% ipython --no-banner

In [1]: import numpy as np

In [2]: from numpy import linalg as LA

In [3]: np.set_printoptions(precision=2, suppress=True, linewidth=140, legacy="1.25")

In [4]: data = np.array([[-2.0, -5.0, 0.0], [0.0, 1.0, 7.0], [0.0, 0.0, 5.0]])

In [5]: print(data)
[[-2. -5.  0.]
 [ 0.  1.  7.]
 [ 0.  0.  5.]]

In [6]: # triangular

In [7]: u = np.array([-1, -2, -1])

In [8]: out = data + np.outer(u, np.eye(3)[0])

In [9]: print(LA.matrix_rank(out - data))
1

In [10]: print(LA.matrix_rank(LA.inv(out) - LA.inv(data), tol=1e-8))
1

In [11]: print(round(LA.det(out) / LA.det(data), 2), np.round(1 + LA.solve(data, u)[0], 2))
3.0 3.0

In [12]: E = np.load("out0.npy")

In [13]: print(E)
[[-14.76 -12.08   1.7    9.18]
 [-15.69 -11.5    0.63  11.78]
 [ -0.17  21.36  10.75   5.88]
 [  6.03  19.39  -5.36   5.78]
 [  3.75  22.7   -3.69   5.87]
 [  3.98  18.75  -2.42   6.74]
 [-15.87 -11.5    0.24  11.15]
 [  0.88  22.36  11.01   3.95]
 [  7.68  20.3   -4.22   7.54]
 [  5.46  19.86  -5.08   8.61]
 [  6.46  21.68  -4.46   6.16]
 [  5.05  20.23  -2.88   7.84]
 [-17.09 -12.6    3.07  10.11]
 [-14.98 -11.83   0.99  11.11]
 [-15.25 -10.25  -0.88  10.33]
 [-14.67  -9.95   1.18  10.93]
 [ -2.04  22.82  10.08   5.74]
 [  0.21  22.36   9.75   6.73]
 [  6.08  21.14  -4.13   6.74]]

In [14]: Uu, s, vt = LA.svd(E, full_matrices=False)

In [15]: print(np.round(Uu.T @ Uu, 2) + 0)
[[1. 0. 0. 0.]
 [0. 1. 0. 0.]
 [0. 0. 1. 0.]
 [0. 0. 0. 1.]]

In [16]: print(s / s[0])
[1.   0.57 0.29 0.05]

In [17]: print(np.abs(Uu[:, 0]).round(6).argmax())
10

In [18]: print(s)
[84.63 48.15 24.85  3.86]

In [19]: print((s > 1e-8).sum())
4

In [20]: u, r1 = E[1], E[10]

In [21]: print(np.round(u @ r1, 2))
-280.92

In [22]: pr = (u @ r1) / (u @ u) * u

In [23]: print(r1 - pr)
[-2.06 15.44 -4.12 12.55]

In [24]: print(pr)
[ 8.52  6.24 -0.34 -6.39]

In [25]: print(round(LA.norm(u + r1) ** 2 + LA.norm(u - r1) ** 2, 2))
2174.37

In [26]: cent = E[[5, 15]].astype(float)

In [27]: for _ in range(7):
    ...:     labels = LA.norm(E[:, None] - cent, axis=-1).argmin(axis=1)
    ...:     cent = np.array([E[labels == j].mean(axis=0) for j in range(2)])
    ...: 

In [28]: print(labels)
[1 1 0 0 0 0 1 0 0 0 0 0 1 1 1 1 0 0 0]

In [29]: print(np.abs(cent[1] - cent[0]).argmax())
1

In [30]: u = np.array([5, 2, 7])

In [31]: print(np.convolve(E[10], u))
[ 32.3  121.32  66.28 173.64 -18.9   43.12]

In [32]: print(np.polyval(u, E[10]))
[ 228.58 2400.47   97.54  209.05]

In [33]: print(np.cross(E[10, :3], E[11, :3]))
[27.79 -3.92 21.2 ]

In [34]: out = np.array([[-2, -1], [0, 2], [0, 2]])

In [35]: F = np.tile(out, (2, 3))

In [36]: print(F)
[[-2 -1 -2 -1 -2 -1]
 [ 0  2  0  2  0  2]
 [ 0  2  0  2  0  2]
 [-2 -1 -2 -1 -2 -1]
 [ 0  2  0  2  0  2]
 [ 0  2  0  2  0  2]]

In [37]: print(LA.lstsq(F[:-1].T, F[-1])[2])
2

In [38]: print(np.allclose(F[:-1].T @ LA.lstsq(F[:-1].T, F[-1])[0], F[-1]))
True

In [39]: print(np.round(F @ LA.pinv(F) @ F, 2) + 0)
[[-2. -1. -2. -1. -2. -1.]
 [ 0.  2.  0.  2.  0.  2.]
 [ 0.  2.  0.  2.  0.  2.]
 [-2. -1. -2. -1. -2. -1.]
 [ 0.  2.  0.  2.  0.  2.]
 [ 0.  2.  0.  2.  0.  2.]]
